% ipython --no-banner

In [1]: import numpy as np

In [2]: import numpy.linalg as la

In [3]: np.set_printoptions(precision=3, suppress=True, linewidth=200, sign=" ")

In [4]: E = np.load("test17.npy")

In [5]: E
Out[5]: 
array([[ 0.714,  0.143,  0.429],
       [ 0.143,  0.029,  0.086],
       [ 0.429,  0.086,  0.257]])

In [6]: round(float(np.abs(la.eigvals(E)).max()), 3)
Out[6]: 1.0

In [7]: np.round(np.sort(np.abs(la.eigvals(E))), 3) + 0
Out[7]: array([ 0.,  0.,  1.])

In [8]: print((E + E.T) / 2)
[[ 0.714  0.143  0.429]
 [ 0.143  0.029  0.086]
 [ 0.429  0.086  0.257]]

In [9]: np.trace(E)
Out[9]: np.float64(1.0)

In [10]: np.allclose(E @ E.T, E.T @ E)
Out[10]: True

In [11]: E @ E
Out[11]: 
array([[ 0.714,  0.143,  0.429],
       [ 0.143,  0.029,  0.086],
       [ 0.429,  0.086,  0.257]])

In [12]: print(la.matrix_power(E, 4))
[[ 0.714  0.143  0.429]
 [ 0.143  0.029  0.086]
 [ 0.429  0.086  0.257]]

In [13]: round(float(la.det(E)), 3)
Out[13]: -0.0

In [14]: print(np.allclose(E, E.T))
True

In [15]: [round(float(x), 3) for x in la.svd(E, compute_uv=False)[:3]]
Out[15]: [1.0, 0.0, 0.0]

In [16]: print(np.round(la.norm(E, 2) / la.norm(E), 3))
1.0

In [17]: t3 = np.stack([E, 2 * E, E[::-1]])

In [18]: t3.shape
Out[18]: (3, 3, 3)

In [19]: la.matrix_rank(t3)
Out[19]: array([ 1,  1,  1])

In [20]: np.round(la.det(t3), 3) + 0
Out[20]: array([ 0.,  0.,  0.])

In [21]: la.matrix_rank(t3.reshape(3, -1))
Out[21]: np.int64(2)

In [22]: other = np.array([[-2]])

In [23]: basis = np.array([[1, -1], [1, 1]])

In [24]: W0 = np.block([[other, np.zeros((1, 2))], [np.zeros((2, 1)), basis]])

In [25]: W0
Out[25]: 
array([[-2.,  0.,  0.],
       [ 0.,  1., -1.],
       [ 0.,  1.,  1.]])

In [26]: print(np.einsum("ii->", W0))
0.0

In [27]: np.einsum("ij,ji->", W0, W0)
Out[27]: np.float64(4.0)

In [28]: np.kron(np.eye(2, dtype=int), W0)
Out[28]: 
array([[-2.,  0.,  0., -0.,  0.,  0.],
       [ 0.,  1., -1.,  0.,  0., -0.],
       [ 0.,  1.,  1.,  0.,  0.,  0.],
       [-0.,  0.,  0., -2.,  0.,  0.],
       [ 0.,  0., -0.,  0.,  1., -1.],
       [ 0.,  0.,  0.,  0.,  1.,  1.]])

In [29]: la.eigvals(W0)
Out[29]: array([ 1.+1.j,  1.-1.j, -2.+0.j])

In [30]: data = np.load("out8.npy")

In [31]: data
Out[31]: 
array([[ 1.2, -0.4, -0.2],
       [ 1.3,  0.8, -1.2],
       [12. ,  3. , 10. ],
       [ 0.7,  0.5,  0.6],
       [ 0.2,  0.4, -0.2],
       [-0.9, -0.5,  1.1],
       [-1. , -0.6, -0.4],
       [ 0.4, -0.5,  0.4],
       [ 0.7,  0.1, -0.1],
       [-0.9, -0.2, -1. ],
       [-1.9,  1.2,  0.8],
       [ 0.8, -0.2, -0.1],
       [-0.4,  1.6, -0.4]])

In [32]: U, sv, Vt = la.svd(data, full_matrices=False)

In [33]: np.cumsum(sv ** 2) / np.sum(sv ** 2)
Out[33]: array([ 0.939,  0.977,  1.   ])

In [34]: np.round(U.T @ U, 3) + 0
Out[34]: 
array([[ 1.,  0.,  0.],
       [ 0.,  1.,  0.],
       [ 0.,  0.,  1.]])

In [35]: np.round(Vt @ Vt.T, 3) + 0
Out[35]: 
array([[ 1.,  0.,  0.],
       [ 0.,  1.,  0.],
       [ 0.,  0.,  1.]])

In [36]: sv
Out[36]: array([ 16.094,   3.205,   2.537])

In [37]: np.round(np.sqrt((sv ** 2).sum()), 3), round(float(la.norm(data)), 3)
Out[37]: (np.float64(16.605), 16.605)

In [38]: np.round(U.T @ data @ Vt.T, 3) + 0
Out[38]: 
array([[ 16.094,   0.   ,   0.   ],
       [  0.   ,   3.205,   0.   ],
       [  0.   ,   0.   ,   2.537]])

In [39]: x0 = np.array([-1, -2, 1])

In [40]: target = data @ x0

In [41]: target
Out[41]: array([-0.6, -4.1, -8. , -1.1, -1.2,  3. ,  1.8,  1. , -1. ,  0.3,  0.3, -0.5, -3.2])

In [42]: rng = np.random.default_rng(2713)

In [43]: target = target + 0.02 * rng.normal(size=13)

In [44]: target
Out[44]: array([-0.594, -4.06 , -8.027, -1.099, -1.138,  3.018,  1.808,  1.007, -0.991,  0.317,  0.275, -0.498, -3.204])

In [45]: beta, *_ = la.lstsq(data, target)

In [46]: print(beta)
[-0.993 -2.     0.989]

In [47]: [round(float(la.norm(la.solve(data.T @ data + lam * np.eye(3), data.T @ target))), 2) for lam in (0, 1, 10, 100)]
Out[47]: [2.44, 2.15, 1.1, 0.4]

In [48]: print(round(la.norm(target - data @ beta), 3))
0.074

In [49]: beta.round()
Out[49]: array([-1., -2.,  1.])

In [50]: Xs = data - data.mean(axis=0)

In [51]: U, sv, Vt = la.svd(Xs, full_matrices=False)

In [52]: np.round((sv ** 2).sum() ** 2 / (sv ** 4).sum(), 3)
Out[52]: np.float64(1.138)

In [53]: la.matrix_rank(Xs)
Out[53]: np.int64(3)

In [54]: np.round(Xs.mean(axis=0), 3) + 0
Out[54]: array([ 0.,  0.,  0.])

In [55]: sv ** 2 / (sv ** 2).sum()
Out[55]: array([ 0.936,  0.04 ,  0.023])

In [56]: np.abs(Vt[0]).argmax()
Out[56]: np.int64(0)

In [57]: x0 = np.array([2, 1, 0])

In [58]: h = np.maximum(W0 @ x0, 0)

In [59]: np.maximum(W0 @ x0, 0) - np.maximum(-W0 @ x0, 0)
Out[59]: array([-4.,  1.,  1.])

In [60]: print(np.maximum(W0 @ (3 * x0), 0))
[ 0.  3.  3.]

In [61]: print(W0 * (h > 1e-9)[:, None])
[[-0.  0.  0.]
 [ 0.  1. -1.]
 [ 0.  1.  1.]]

In [62]: h
Out[62]: array([ 0.,  1.,  1.])

In [63]: np.tanh(W0 @ x0)
Out[63]: array([-0.999,  0.762,  0.762])

In [64]: W0.T @ h
Out[64]: array([ 0.,  2.,  0.])

In [65]: other = np.c_[data[:, :1] @ np.array([[-2]]), np.array([-5, 0, -2, 2, -1, -4, -2, 3, -5, -3, -4, -3, -3])]

In [66]: other
Out[66]: 
array([[ -2.4,  -5. ],
       [ -2.6,   0. ],
       [-24. ,  -2. ],
       [ -1.4,   2. ],
       [ -0.4,  -1. ],
       [  1.8,  -4. ],
       [  2. ,  -2. ],
       [ -0.8,   3. ],
       [ -1.4,  -5. ],
       [  1.8,  -3. ],
       [  3.8,  -4. ],
       [ -1.6,  -3. ],
       [  0.8,  -3. ]])

In [67]: np.round(la.norm(other - data @ la.lstsq(data, other)[0], axis=0), 3) + 0
Out[67]: array([  0.  ,  11.05])

In [68]: np.round(la.lstsq(data, other[:, 0])[0], 3) + 0
Out[68]: array([-2.,  0.,  0.])

In [69]: la.matrix_rank(np.c_[data, other])
Out[69]: np.int64(4)
